>>> import numpy as np
>>> np.set_printoptions(precision=2, suppress=True, linewidth=100, sign=" ")
>>> def rd(a):
...     return np.round(a, 2) + 0
... 
>>> J = np.loadtxt("run5.csv", delimiter=",")
>>> print(J)
[[ 39.01  15.16  13.98  27.87  32.    25.87  17.97  12.03  26.04]
 [ -3.05 -53.13 -62.9    3.   -21.   -17.85  -6.15  -3.99  -2.18]
 [ -3.05  62.08  62.15 -12.2   43.93  12.09  24.04  16.06  -2.09]
 [-24.07 -15.08 -34.25 -21.97  13.93 -25.9   17.74  11.99 -15.98]
 [-86.98 -61.22 -72.16 -62.07 -65.96 -69.99 -29.86 -19.96 -58.01]
 [-36.14 -21.98 -25.95 -26.12 -25.87 -28.13 -11.94  -8.02 -23.97]
 [-11.91  38.93  12.9  -23.05  73.01 -10.02  53.95  36.17  -8.01]
 [ 41.94  50.97  37.09  21.05  84.89  29.96  54.15  35.91  27.95]]
>>> U, sv, VT = np.linalg.svd(J)
>>> print(rd(sv))
[ 274.1   128.97   85.23    0.36    0.32    0.2     0.13    0.09]
>>> Y = U[:, :3] @ np.diag(sv[:3]) @ VT[:3]
>>> print(rd(np.abs(J - Y).max()))
0.19
>>> print(np.linalg.matrix_rank(Y))
3
>>> E = np.loadtxt("w.csv", delimiter=",")
>>> print(E)
[[-3.9  4.   4.   1.  -2.   2.  -4.   1.   0. ]
 [ 0.   4.1  3.  -3.   1.  -4.   5.  -2.   0. ]
 [ 0.   1.   4.1 -1.  -1.   3.   1.   0.  -3. ]
 [-5.   5.  -3.   0.1  4.  -2.  -5.   1.   0. ]
 [-5.   0.   4.  -4.   2.1  5.   1.  -1.  -3. ]
 [ 5.  -2.   4.  -2.  -1.  -2.9  3.   0.   4. ]
 [ 1.  -4.   1.   2.   5.   3.  -3.9 -4.  -4. ]
 [-4.  -2.  -5.  -4.  -5.   1.  -3.  -3.9  4. ]
 [-4.   4.   4.   1.  -2.   2.  -4.   1.   0.1]]
>>> w1 = np.array([[2, 0, 0, 3],
...     [1, 4, 3, 1],
...     [5, 5, 0, 0],
...     [2, 4, 0, 3],
...     [5, 0, 4, 2],
...     [2, 4, 3, 3],
...     [4, 4, 4, 5],
...     [3, 2, 0, 1],
...     [4, 3, 2, 3]])
>>> coef = np.array([2, 4, -4, 3])
>>> hid = np.maximum(E @ w1 + coef, 0)
>>> print(rd((hid > 0).mean(axis=0)))
[ 0.67  0.67  0.44  0.33]
>>> W2 = np.array([[5, 5], [0, 0], [0, 4], [1, 5]])
>>> print(w1 @ W2)
[[ 13  25]
 [  6  22]
 [ 25  25]
 [ 13  25]
 [ 27  51]
 [ 13  37]
 [ 25  61]
 [ 16  20]
 [ 23  43]]
>>> print((hid @ W2).round(6).argmax(axis=1))
[ 0  1  1  1  1  1  0  0  0]
>>> print([round(float(x), 2) for x in np.linalg.svd(J, compute_uv=False)[:3]])
[274.1, 128.97, 85.23]
>>> rng = np.random.default_rng(774)
>>> z = rng.permutation(9)
>>> print(z)
[ 8  2  3  5  1  4  6  0  7]
>>> Y = E[z][:, z]
>>> print(rd(np.sort(np.abs(np.linalg.eigvals(Y)))))
[  0.1    0.74   5.07   5.73   7.42   7.42   7.73   7.73  10.83]
>>> print(np.diag(Y))
[ 0.1  4.1  0.1 -2.9  4.1  2.1 -3.9 -3.9 -3.9]
>>> print(np.linalg.matrix_rank(E, rtol=0.1))
7
>>> print(np.argsort(-np.linalg.norm(E, axis=0).round(6), kind="stable")[:3])
[ 2  0  6]
>>> Y = E + rng.integers(-2, 3, (9, 8)) @ rng.integers(-2, 3, (8, 9))
>>> print(Y)
[[ -2.9   1.    7.   -1.    2.    0.    1.    4.   -5. ]
 [ 10.    8.1  -1.    1.   -4.   -9.   17.   -6.    2. ]
 [  8.    3.    9.1   5.   -7.   -1.   14.    3.   -9. ]
 [-13.    0.    4.   -0.9   2.    3.  -10.    8.    1. ]
 [ -2.   -1.    9.   -2.    8.1   5.   -1.   -3.   -7. ]
 [  3.   -5.    5.   -4.    2.    3.1  -4.   -3.    8. ]
 [  0.    0.    2.    3.    1.    4.   -3.9  -2.    0. ]
 [ 12.    4.   -7.    6.   -9.   -5.    9.   -3.9   4. ]
 [ -3.    5.   -2.    2.   -7.    3.   -4.    1.    6.1]]
>>> print(Y - E)
[[ 1. -3.  3. -2.  4. -2.  5.  3. -5.]
 [10.  4. -4.  4. -5. -5. 12. -4.  2.]
 [ 8.  2.  5.  6. -6. -4. 13.  3. -6.]
 [-8. -5.  7. -1. -2.  5. -5.  7.  1.]
 [ 3. -1.  5.  2.  6.  0. -2. -2. -4.]
 [-2. -3.  1. -2.  3.  6. -7. -3.  4.]
 [-1.  4.  1.  1. -4.  1.  0.  2.  4.]
 [16.  6. -2. 10. -4. -6. 12.  0.  0.]
 [ 1.  1. -6.  1. -5.  1.  0.  0.  6.]]
>>> print(rd(np.linalg.svd(Y - E, compute_uv=False)))
[ 37.6   18.19  13.99   9.17   5.43   4.51   3.28   1.46   0.  ]
>>> M = np.load("case1.npy")
>>> print(M)
[[ 5  1  4  4  2  5]
 [ 4  3  2  2  4  4]
 [ 2  1  2  1  0  1]
 [ 3  2  2  2  2  4]
 [ 2  1  0  2  0  2]
 [ 2  1  2  1  0  1]
 [ 2  2  1  0  2  2]
 [ 4  2  3  0  2  3]
 [ 5  3  4  3  2  5]
 [ 1  0  1  2  0  2]
 [ 0  0  0  0  0  0]
 [ 0  0  1  0  2  0]
 [ 3  1  2  4  2  4]
 [ 2  0  2  0  0  1]
 [ 4  2  3  3  2  3]
 [ 0  0  0  0  0  0]
 [ 2  0  2  0  0  1]
 [ 0  0  0  0  0  0]
 [ 0  0  0  0  0  0]
 [ 0  0  0  0  0  0]
 [ 2  2  1  0  2  2]
 [ 2  0  2  0  0  1]
 [ 3  0  4  2  2  3]
 [ 2  1  0  2  0  2]
 [ 0  0  0  0  0  0]
 [ 4  2  2  3  0  3]
 [ 0  0  0  0  0  0]
 [ 4  1  4  1  0  2]
 [ 2  1  0  2  0  2]
 [ 0  0  0  0  0  0]
 [ 5  3  2  4  2  6]
 [ 2  2  2  0  4  2]
 [ 5  3  4  3  2  5]
 [ 0  0  1  0  2  0]
 [ 2  0  3  0  2  1]
 [ 6  2  4  3  0  4]
 [ 0  0  0  0  0  0]]
>>> x0 = np.array([-7, 4, 6, -7, -8, 6])
>>> rhs = M @ x0
>>> print(rd(np.linalg.pinv(M) @ M))
[[ 1.  0.  0.  0.  0.  0.]
 [ 0.  1.  0.  0.  0.  0.]
 [ 0.  0.  1.  0.  0.  0.]
 [ 0.  0.  0.  1.  0.  0.]
 [ 0.  0.  0.  0.  1.  0.]
 [ 0.  0.  0.  0.  0.  1.]]
>>> print(rhs)
[-21 -26   1  -7 -12   1  -4   0  -6  -3   0 -10 -25   4 -21   0   4   0   0   0  -4   4  -9 -12
   0 -11   0   5 -12   0 -19 -14  -6 -10  -6  -7   0]
>>> rhs = rhs + 0.3 * rng.normal(size=37)
>>> print(rd(rhs))
[-20.5  -26.27   0.87  -7.1  -11.56   0.97  -3.79   0.02  -5.83  -3.03  -0.36  -9.4  -24.83   4.05
 -21.16   0.28   3.91  -0.03  -0.21  -0.37  -3.8    4.09  -9.08 -11.91  -0.13 -10.9    0.21   5.44
 -12.28  -0.23 -19.46 -13.76  -5.99 -10.25  -6.18  -6.62  -0.36]
>>> coef, *_ = np.linalg.lstsq(M, rhs)
>>> print(coef.round())
[-7.  4.  6. -7. -8.  6.]
>>> print(rd(np.linalg.norm(rhs - M @ coef)))
1.53
>>> print(rd(M.T @ (rhs - M @ coef)))
[ 0.  0.  0.  0.  0.  0.]
>>> print(rd(coef))
[-6.92  3.96  6.01 -6.99 -7.99  5.93]
>>> Xc = (M - M.mean(axis=0)) / M.std(axis=0)
>>> print(rd(Xc.std(axis=0)))
[ 1.  1.  1.  1.  1.  1.]
>>> coef = np.linalg.lstsq(np.delete(Xc, 0, axis=1), Xc[:, 0])[0]
>>> print(rd(coef))
[ 0.31  0.47  0.02 -0.22  0.43]
>>> print(rd(1 - np.var(Xc[:, 0] - np.delete(Xc, 0, axis=1) @ coef)))
0.97
>>> x0 = np.array([2, 2, 1, 1, 1, 2])
>>> print(np.linalg.norm(M @ x0) <= np.linalg.norm(M, 2) * np.linalg.norm(x0) + 1e-9)
True
>>> print(M @ np.eye(6)[0])
[ 5.  4.  2.  3.  2.  2.  2.  4.  5.  1.  0.  0.  3.  2.  4.  0.  2.  0.  0.  0.  2.  2.  3.  2.
  0.  4.  0.  4.  2.  0.  5.  2.  5.  0.  2.  6.  0.]
>>> print(rd(J.sum(axis=0)))
[-84.25  15.73 -69.14 -93.49 134.93 -83.97 119.9   80.19 -56.25]
>>> print(rd(np.linalg.svd(J, compute_uv=False)))
[ 274.1   128.97   85.23    0.36    0.32    0.2     0.13    0.09]
>>> print(J.shape)
(8, 9)
>>> print(np.unravel_index(np.abs(J).argmax(), J.shape))
(np.int64(4), np.int64(0))
>>> print(rd(J.sum(axis=1)))
[ 209.93 -167.25  203.01  -93.59 -526.21 -208.12  161.97  383.91]
>>> print(rd(np.linalg.norm(J)))
314.68
>>> print(rd(J.mean(axis=0)))
[-10.53   1.97  -8.64 -11.69  16.87 -10.5   14.99  10.02  -7.03]
>>> blk = M.reshape(37, 2, -1)
>>> print(blk.shape)
(37, 2, 3)
>>> print(np.einsum("ihd,ihd->ih", blk, blk))
[[ 42  45]
 [ 29  36]
 [  9   2]
 [ 17  24]
 [  5   8]
 [  9   2]
 [  9   8]
 [ 29  13]
 [ 50  38]
 [  2   8]
 [  0   0]
 [  1   4]
 [ 14  36]
 [  8   1]
 [ 29  22]
 [  0   0]
 [  8   1]
 [  0   0]
 [  0   0]
 [  0   0]
 [  9   8]
 [  8   1]
 [ 25  17]
 [  5   8]
 [  0   0]
 [ 24  18]
 [  0   0]
 [ 33   5]
 [  5   8]
 [  0   0]
 [ 38  56]
 [ 12  20]
 [ 50  38]
 [  1   4]
 [ 13   5]
 [ 56  25]
 [  0   0]]
>>> print(blk[:, 0])
[[ 5  1  4]
 [ 4  3  2]
 [ 2  1  2]
 [ 3  2  2]
 [ 2  1  0]
 [ 2  1  2]
 [ 2  2  1]
 [ 4  2  3]
 [ 5  3  4]
 [ 1  0  1]
 [ 0  0  0]
 [ 0  0  1]
 [ 3  1  2]
 [ 2  0  2]
 [ 4  2  3]
 [ 0  0  0]
 [ 2  0  2]
 [ 0  0  0]
 [ 0  0  0]
 [ 0  0  0]
 [ 2  2  1]
 [ 2  0  2]
 [ 3  0  4]
 [ 2  1  0]
 [ 0  0  0]
 [ 4  2  2]
 [ 0  0  0]
 [ 4  1  4]
 [ 2  1  0]
 [ 0  0  0]
 [ 5  3  2]
 [ 2  2  2]
 [ 5  3  4]
 [ 0  0  1]
 [ 2  0  3]
 [ 6  2  4]
 [ 0  0  0]]
>>> print(np.swapaxes(blk, 1, 2)[15])
[[ 0  0]
 [ 0  0]
 [ 0  0]]
>>> W2 = np.array([[5, 8, 5, 4, 7, 4, 0, 7, 8, 0], [3, 8, 3, 2, 9, 8, 8, 8, 0, 8]])
>>> mat = np.repeat(W2, 30 // 2, axis=0)
>>> mat = mat + 0.3 * rng.normal(size=mat.shape)
>>> print(rd(mat))
[[ 5.08  7.28  4.58  4.05  6.99  4.67 -0.01  7.39  8.43 -0.08]
 [ 5.08  8.23  5.38  4.49  7.34  4.15  0.33  7.37  8.19 -0.36]
 [ 5.2   7.91  4.72  4.39  7.04  4.29  0.25  7.17  7.94  0.21]
 [ 5.19  7.28  5.15  4.13  6.86  3.92  0.22  6.85  7.88  0.12]
 [ 5.18  7.99  5.05  3.99  7.81  3.75 -0.42  6.97  7.72 -0.06]
 [ 4.98  8.06  5.07  3.67  6.94  4.25  0.23  7.16  7.69 -0.1 ]
 [ 5.04  7.96  5.16  3.87  7.08  3.89 -0.01  6.91  8.34 -0.22]
 [ 4.89  8.68  4.66  3.88  6.66  3.92 -0.21  6.78  8.71  0.41]
 [ 5.13  8.5   4.77  3.87  6.64  4.36  0.    7.46  7.75 -0.22]
 [ 5.28  8.15  5.15  3.86  6.92  3.78  0.67  7.79  7.95  0.18]
 [ 4.94  7.63  5.01  3.77  7.17  4.36 -0.07  7.04  8.23  0.23]
 [ 5.26  7.9   4.52  3.8   7.24  3.66  0.03  7.23  8.27 -0.06]
 [ 5.03  8.08  4.44  4.33  7.02  4.29 -0.04  7.39  7.64  0.12]
 [ 5.11  8.15  5.02  3.76  7.15  4.11  0.3   7.67  7.76 -0.37]
 [ 4.67  7.92  5.48  4.06  7.56  4.3  -0.08  6.87  8.37  0.17]
 [ 2.33  8.12  2.85  1.96  8.76  8.42  7.77  7.83 -0.13  7.91]
 [ 3.1   7.45  2.58  2.35  9.07  7.99  8.17  8.28  0.41  8.22]
 [ 3.12  7.7   3.29  1.86  8.93  7.59  7.83  8.79  0.01  7.98]
 [ 3.09  7.87  2.81  2.01  8.74  8.27  7.14  8.15  0.05  7.78]
 [ 2.83  7.93  2.97  1.84  9.31  8.29  8.    8.18  0.05  8.7 ]
 [ 3.41  8.25  2.84  2.07  9.01  7.87  7.57  7.76  0.21  8.17]
 [ 2.81  8.25  2.52  2.11  8.87  8.08  8.28  7.91 -0.29  8.11]
 [ 3.59  8.6   2.78  2.54  8.95  8.13  8.07  8.17  0.98  8.6 ]
 [ 2.98  7.81  2.84  2.    8.97  7.83  7.8   7.92 -0.16  7.57]
 [ 3.7   7.54  3.32  1.95  8.78  7.92  7.4   7.57  0.78  8.03]
 [ 3.36  8.32  2.72  2.28  9.1   8.02  8.48  8.07  0.05  8.35]
 [ 2.83  7.83  2.98  1.62  9.04  8.18  7.75  8.24  0.14  7.98]
 [ 2.58  7.57  3.29  1.51  8.84  8.63  8.19  7.8   0.07  8.06]
 [ 2.96  8.16  2.77  1.54  9.15  8.2   7.69  7.8   0.55  7.61]
 [ 3.16  8.57  3.24  2.13  9.03  8.14  7.58  7.71 -0.89  7.33]]
>>> U, sv, VT = np.linalg.svd(mat)
>>> print(rd(sv))
[ 97.35  39.62   2.28   1.99   1.84   1.59   1.41   1.26   1.11   0.95]
>>> Y = U[:, :2] @ np.diag(sv[:2]) @ VT[:2]
>>> print(np.linalg.matrix_rank(Y))
2
>>> print([round(float(x), 2) for x in np.linalg.svd(mat, compute_uv=False)[:3]])
[97.35, 39.62, 2.28]
>>> print(rd(np.abs(np.linalg.svd(mat)[2][-1])))
[ 0.48  0.04  0.33  0.4   0.22  0.2   0.35  0.3   0.1   0.42]
>>> print(rd(np.linalg.norm(mat, 2) / np.linalg.norm(mat)))
0.93
>>> print(np.linalg.cond(mat) > 100)
True
>>> P = mat @ np.linalg.solve(mat.T @ mat, mat.T)
>>> print(rd(np.diag(P)))
[ 0.49  0.32  0.19  0.28  0.53  0.15  0.14  0.57  0.35  0.38  0.17  0.35  0.31  0.24  0.42  0.35
  0.35  0.56  0.34  0.22  0.21  0.22  0.35  0.15  0.53  0.25  0.18  0.4   0.45  0.57]
>>> print(rd(np.trace(P)))
10.0
>>> print(np.allclose(P @ P, P))
True
>>> x0 = np.array([2, -2, -4, 0, 1, -3, -2, 0, -5, 3])
>>> print(np.linalg.norm(mat @ x0) <= np.linalg.norm(mat, 2) * np.linalg.norm(x0) + 1e-9)
True
>>> feats = np.load("data.npy")
>>> print(rd(feats))
[[ 0.87  0.06  0.03  0.14 -0.05  0.1   0.23 -0.05 -0.02 -0.13]
 [ 0.06  0.63 -0.05 -0.05  0.37 -0.12  0.15  0.13  0.07  0.16]
 [ 0.03 -0.05  0.93 -0.15  0.13  0.06 -0.05  0.04 -0.02 -0.1 ]
 [ 0.14 -0.05 -0.15  0.58  0.2   0.1  -0.32  0.09 -0.06 -0.17]
 [-0.05  0.37  0.13  0.2   0.51 -0.03 -0.15 -0.15 -0.02  0.05]
 [ 0.1  -0.12  0.06  0.1  -0.03  0.73 -0.1   0.03  0.09  0.37]
 [ 0.23  0.15 -0.05 -0.32 -0.15 -0.1   0.35  0.01 -0.02  0.1 ]
 [-0.05  0.13  0.04  0.09 -0.15  0.03  0.01  0.94 -0.01 -0.03]
 [-0.02  0.07 -0.02 -0.06 -0.02  0.09 -0.02 -0.01  0.96 -0.13]
 [-0.13  0.16 -0.1  -0.17  0.05  0.37  0.1  -0.03 -0.13  0.49]]
>>> w1 = np.array([[5, -2, -1, 4],
...     [-5, 3, 7, -7],
...     [2, -8, 2, 2],
...     [-8, -6, -2, -6],
...     [-9, -4, 2, 4],
...     [-9, 4, 4, 3],
...     [-8, -5, -8, 1],
...     [8, 8, -6, 4],
...     [-3, -6, 7, 8],
...     [-3, -5, 8, 2]])
>>> coef = np.array([0, 0, 2, 3])
>>> hid = np.maximum(feats @ w1 + coef, 0)
>>> print((hid > 0).mean(axis=0))
[ 0.4  0.4  0.8  1. ]
>>> W2 = np.array([[2, 2, -3], [-3, 1, 0], [2, -3, 2], [-1, -3, 1]])
>>> print(w1 @ W2)
[[ 10  -1 -13]
 [  2  -7  22]
 [ 30 -16   0]
 [  4   2  14]
 [ -6 -40  35]
 [-25 -35  38]
 [-18   0   9]
 [-24  30 -32]
 [ 18 -57  31]
 [ 23 -41  27]]
>>> print((hid @ W2).round(6).argmax(axis=1))
[ 2  2  0  2  2  2  0  1  2  2]
>>> data = np.loadtxt("sample3.csv", delimiter=",")
>>> print(data)
[[ 0.  0.  0.  1.  0.  0.]
 [ 0.  0.  0.  0.  0.  1.]
 [ 0.  0.  1.  0.  0.  0.]
 [ 0.  0.  0.  0.  1.  0.]
 [ 0.  1.  0.  0.  0.  0.]
 [ 1.  0.  0.  0.  0.  0.]]
>>> x0 = np.array([1, 2, 3, 1, 1, 2])
>>> print(rd(np.sort(np.abs(np.degrees(np.angle(np.linalg.eigvals(data)))))))
[   0.    0.   72.   72.  144.  144.]
>>> print(rd(np.abs(np.linalg.eigvals(data))))
[ 1.  1.  1.  1.  1.  1.]
>>> print(rd(np.linalg.norm(x0)), rd(np.linalg.norm(data @ x0)))
4.47 4.47
>>> print(data.T @ (data @ x0))
[ 1.  2.  3.  1.  1.  2.]
>>> z = rng.permutation(10)
>>> print(z)
[ 4  0  2  5  1  6  9  3  8  7]
>>> Y = feats[z][:, z]
>>> print(rd(np.diag(Y)))
[ 0.51  0.87  0.93  0.73  0.63  0.35  0.49  0.58  0.96  0.94]
>>> A = np.array([[0, 3, 3, -1, 2, -2, 0],
...     [3, 3, 1, -3, 2, 1, -3],
...     [-1, -1, 1, -3, 1, 0, -1],
...     [-2, 0, -2, 3, 1, -2, 0]])
>>> A[3] = A[1]
>>> print(A)
[[ 0  3  3 -1  2 -2  0]
 [ 3  3  1 -3  2  1 -3]
 [-1 -1  1 -3  1  0 -1]
 [ 3  3  1 -3  2  1 -3]]
>>> gram = A.T @ A
>>> print((A @ A.T).shape)
(4, 4)
>>> print(np.linalg.matrix_rank(gram))
3
>>> print(np.trace(gram), (A ** 2).sum())
125 125
>>> print(np.diag(gram))
[ 19  28  12  28  13   6  19]
